In [1]: import numpy as np

In [2]: import numpy.linalg as la

In [3]: np.set_printoptions(precision=2, suppress=True, linewidth=120, legacy="1.25")

In [4]: K = np.loadtxt("x.csv", delimiter=",")

In [5]: K
Out[5]: 
array([[ 1.  ,  0.  ,  0.  ,  0.  ,  0.  ,  0.  ,  0.  ,  0.  ,  0.  ],
       [ 0.  ,  1.  ,  0.  ,  0.  ,  0.  ,  0.  ,  0.  ,  0.  ,  0.  ],
       [ 0.  ,  0.  ,  1.  ,  0.  ,  0.  ,  0.  ,  0.  ,  0.  ,  0.  ],
       [ 0.  ,  0.  ,  0.  ,  1.  ,  0.  ,  0.  ,  0.  ,  0.  ,  0.  ],
       [ 0.  ,  0.  ,  0.  ,  0.  ,  1.  ,  0.  ,  0.  ,  0.  ,  0.  ],
       [ 0.  ,  0.  ,  0.  ,  0.  ,  0.  ,  1.  ,  0.  ,  0.  ,  0.  ],
       [ 0.  ,  0.  ,  0.  ,  0.  ,  0.  ,  0.  ,  1.  ,  0.  ,  0.  ],
       [ 0.  ,  0.  ,  0.  ,  0.  ,  0.  ,  0.  ,  0.  ,  0.31,  0.95],
       [ 0.  ,  0.  ,  0.  ,  0.  ,  0.  ,  0.  ,  0.  , -0.95,  0.31]])

In [6]: np.round(K @ K.T, 2) + 0
Out[6]: 
array([[1., 0., 0., 0., 0., 0., 0., 0., 0.],
       [0., 1., 0., 0., 0., 0., 0., 0., 0.],
       [0., 0., 1., 0., 0., 0., 0., 0., 0.],
       [0., 0., 0., 1., 0., 0., 0., 0., 0.],
       [0., 0., 0., 0., 1., 0., 0., 0., 0.],
       [0., 0., 0., 0., 0., 1., 0., 0., 0.],
       [0., 0., 0., 0., 0., 0., 1., 0., 0.],
       [0., 0., 0., 0., 0., 0., 0., 1., 0.],
       [0., 0., 0., 0., 0., 0., 0., 0., 1.]])

In [7]: K[:, 2] @ K[:, 3]
Out[7]: 0.0

In [8]: la.svd(K, compute_uv=False)
Out[8]: array([1., 1., 1., 1., 1., 1., 1., 1., 1.])

In [9]: np.allclose(K, K.T)
Out[9]: False

In [10]: np.round(np.trace(K), 2)
Out[10]: 7.62

In [11]: m1 = np.loadtxt("sample8.csv", delimiter=",")

In [12]: m1
Out[12]: 
array([[0.5 , 0.  , 0.  , 0.  , 0.5 , 0.  ],
       [0.  , 0.5 , 0.  , 0.25, 0.  , 0.25],
       [0.33, 0.33, 0.33, 0.  , 0.  , 0.  ],
       [0.33, 0.  , 0.  , 0.67, 0.  , 0.  ],
       [0.  , 0.  , 0.25, 0.25, 0.5 , 0.  ],
       [0.25, 0.  , 0.  , 0.25, 0.25, 0.25]])

In [13]: x = np.array([2, 0, 2, 0, 2, 1, 3, 0, 3])

In [14]: [p for p in range(1, 25) if np.allclose(la.matrix_power(K, p), np.eye(9))]
Out[14]: [5, 10, 15, 20]

In [15]: np.sort(np.abs(np.degrees(np.angle(la.eigvals(K)))))
Out[15]: array([ 0.,  0.,  0.,  0.,  0.,  0.,  0., 72., 72.])

In [16]: 9 - la.matrix_rank(K - np.eye(9), tol=1e-8)
Out[16]: 7

In [17]: round(float(la.norm(x)), 2), round(float(la.norm(K @ x)), 2)
Out[17]: (5.57, 5.57)

In [18]: la.matrix_power(m1, 100)
Out[18]: 
array([[0.26, 0.07, 0.1 , 0.27, 0.27, 0.02],
       [0.26, 0.07, 0.1 , 0.27, 0.27, 0.02],
       [0.26, 0.07, 0.1 , 0.27, 0.27, 0.02],
       [0.26, 0.07, 0.1 , 0.27, 0.27, 0.02],
       [0.26, 0.07, 0.1 , 0.27, 0.27, 0.02],
       [0.26, 0.07, 0.1 , 0.27, 0.27, 0.02]])

In [19]: m1 @ np.ones(6)
Out[19]: array([1., 1., 1., 1., 1., 1.])

In [20]: np.sort(np.abs(la.eigvals(m1)))[::-1]
Out[20]: array([1.  , 0.56, 0.56, 0.42, 0.42, 0.22])

In [21]: pr = np.eye(6)[0]

In [22]: for _ in range(4):
    ...:     pr = pr @ m1
    ...:     print(pr.round(2))
    ...: 
[0.5 0.  0.  0.  0.5 0. ]
[0.25 0.   0.12 0.12 0.5  0.  ]
[0.21 0.04 0.17 0.21 0.38 0.  ]
[0.23 0.08 0.15 0.24 0.29 0.01]

In [23]: q, R = la.qr(m1)

In [24]: np.abs(np.diag(R))
Out[24]: array([0.73, 0.58, 0.36, 0.68, 0.56, 0.21])

In [25]: np.trace(q @ q.T)
Out[25]: 6.0

In [26]: np.round(abs(R[0, 0]), 2), round(float(la.norm(m1[:, 0])), 2)
Out[26]: (0.73, 0.73)

In [27]: R
Out[27]: 
array([[-0.73, -0.15, -0.15, -0.39, -0.43, -0.09],
       [ 0.  , -0.58, -0.15, -0.11,  0.11, -0.19],
       [ 0.  ,  0.  , -0.36,  0.04, -0.22,  0.12],
       [ 0.  ,  0.  ,  0.  , -0.68, -0.06, -0.1 ],
       [ 0.  ,  0.  ,  0.  ,  0.  , -0.56, -0.12],
       [ 0.  ,  0.  ,  0.  ,  0.  ,  0.  ,  0.21]])

In [28]: np.round(q @ R, 2) + 0
Out[28]: 
array([[0.5 , 0.  , 0.  , 0.  , 0.5 , 0.  ],
       [0.  , 0.5 , 0.  , 0.25, 0.  , 0.25],
       [0.33, 0.33, 0.33, 0.  , 0.  , 0.  ],
       [0.33, 0.  , 0.  , 0.67, 0.  , 0.  ],
       [0.  , 0.  , 0.25, 0.25, 0.5 , 0.  ],
       [0.25, 0.  , 0.  , 0.25, 0.25, 0.25]])

In [29]: np.round(q.T @ q, 2) + 0
Out[29]: 
array([[1., 0., 0., 0., 0., 0.],
       [0., 1., 0., 0., 0., 0.],
       [0., 0., 1., 0., 0., 0.],
       [0., 0., 0., 1., 0., 0.],
       [0., 0., 0., 0., 1., 0.],
       [0., 0., 0., 0., 0., 1.]])

In [30]: np.round(R @ R, 2) + 0
Out[30]: 
array([[ 0.53,  0.2 ,  0.19,  0.56,  0.59,  0.14],
       [ 0.  ,  0.34,  0.14,  0.14, -0.09,  0.05],
       [ 0.  ,  0.  ,  0.13, -0.04,  0.2 ,  0.  ],
       [ 0.  ,  0.  ,  0.  ,  0.47,  0.08,  0.05],
       [ 0.  ,  0.  ,  0.  ,  0.  ,  0.32,  0.04],
       [ 0.  ,  0.  ,  0.  ,  0.  ,  0.  ,  0.04]])

In [31]: blk = np.stack([m1, 3 * m1, m1[::-1]])

In [32]: blk.sum(axis=0)
Out[32]: 
array([[2.25, 0.  , 0.  , 0.25, 2.25, 0.25],
       [0.  , 2.  , 0.25, 1.25, 0.5 , 1.  ],
       [1.67, 1.33, 1.33, 0.67, 0.  , 0.  ],
       [1.67, 0.33, 0.33, 2.67, 0.  , 0.  ],
       [0.  , 0.5 , 1.  , 1.25, 2.  , 0.25],
       [1.5 , 0.  , 0.  , 1.  , 1.5 , 1.  ]])

In [33]: blk.shape
Out[33]: (3, 6, 6)

In [34]: np.einsum("bij,cij->bc", blk, blk)
Out[34]: 
array([[ 2.39,  7.17,  0.85],
       [ 7.17, 21.5 ,  2.54],
       [ 0.85,  2.54,  2.39]])
